>>> import numpy as np
>>> np.set_printoptions(precision=2, suppress=True, linewidth=140, floatmode="fixed")
>>> def rd(a):
...     return np.round(a, 2) + 0
... 
>>> X = np.array([[24, -24, -32, -12, 12, 16],
...     [36, 0, 28, -18, 0, -14],
...     [12, 32, -12, -6, -16, 6],
...     [12, -12, -16, 18, -18, -24],
...     [18, 0, 14, 27, 0, 21],
...     [6, 16, -6, 9, 24, -9]])
>>> gram = X.T @ X
>>> np.diag(gram)
array([2520, 2000, 2440, 1638, 1300, 1586])
>>> gram
array([[2520, -240,  120, -252,   24,  -12],
       [-240, 2000,  480,   24, -200,  -48],
       [ 120,  480, 2440,  -12,  -48, -244],
       [-252,   24,  -12, 1638, -156,   78],
       [  24, -200,  -48, -156, 1300,  312],
       [ -12,  -48, -244,   78,  312, 1586]])
>>> rd(np.linalg.svd(X, compute_uv=False) ** 2)
array([2826.06, 2662.52, 1716.31, 1656.25, 1616.99, 1005.87])
>>> np.trace(gram), (X ** 2).sum()
(np.int64(11484), np.int64(11484))
>>> (X @ X.T).shape
(6, 6)
>>> np.linalg.matrix_rank(gram)
np.int64(6)
>>> np.allclose(gram, gram.T)
True
>>> rd(np.abs(np.linalg.eigvals(gram)).max())
np.float64(2826.06)
>>> t = np.radians(135)
>>> Rm = np.eye(6)
>>> Rm[4, 4] = Rm[3, 3] = np.cos(t)
>>> Rm[4, 3], Rm[3, 4] = -np.sin(t), np.sin(t)
>>> print(rd(Rm))
[[ 1.00  0.00  0.00  0.00  0.00  0.00]
 [ 0.00  1.00  0.00  0.00  0.00  0.00]
 [ 0.00  0.00  1.00  0.00  0.00  0.00]
 [ 0.00  0.00  0.00 -0.71  0.71  0.00]
 [ 0.00  0.00  0.00 -0.71 -0.71  0.00]
 [ 0.00  0.00  0.00  0.00  0.00  1.00]]
>>> A2 = X @ Rm.T
>>> rd(np.linalg.det(Rm)), rd(np.trace(Rm))
(np.float64(1.0), np.float64(2.59))
>>> np.allclose(np.linalg.norm(X, axis=1), np.linalg.norm(A2, axis=1))
True
>>> rd(np.abs(A2 - X).max(axis=0))
array([ 0.00,  0.00,  0.00, 46.09, 47.33,  0.00])
>>> np.allclose(X @ X.T, A2 @ A2.T)
True
>>> arr = np.loadtxt("a.csv", delimiter=",")
>>> arr
array([[-0.10,  0.35,  0.05],
       [ 0.18, -0.63, -0.09],
       [-0.08,  0.28,  0.04],
       [ 0.14, -0.49, -0.07]])
>>> Uu, sigma, Vh = np.linalg.svd(arr)
>>> evecs = Vh[:(sigma > 1e-8).sum()]
>>> rng = np.random.default_rng(368547)
>>> x0 = arr[3] + -2 * arr[1] + rng.integers(2) * np.eye(3)[2]
>>> rd(x0)
array([-0.22,  0.77,  1.11])
>>> np.linalg.matrix_rank(np.vstack([arr, x0]))
np.int64(2)
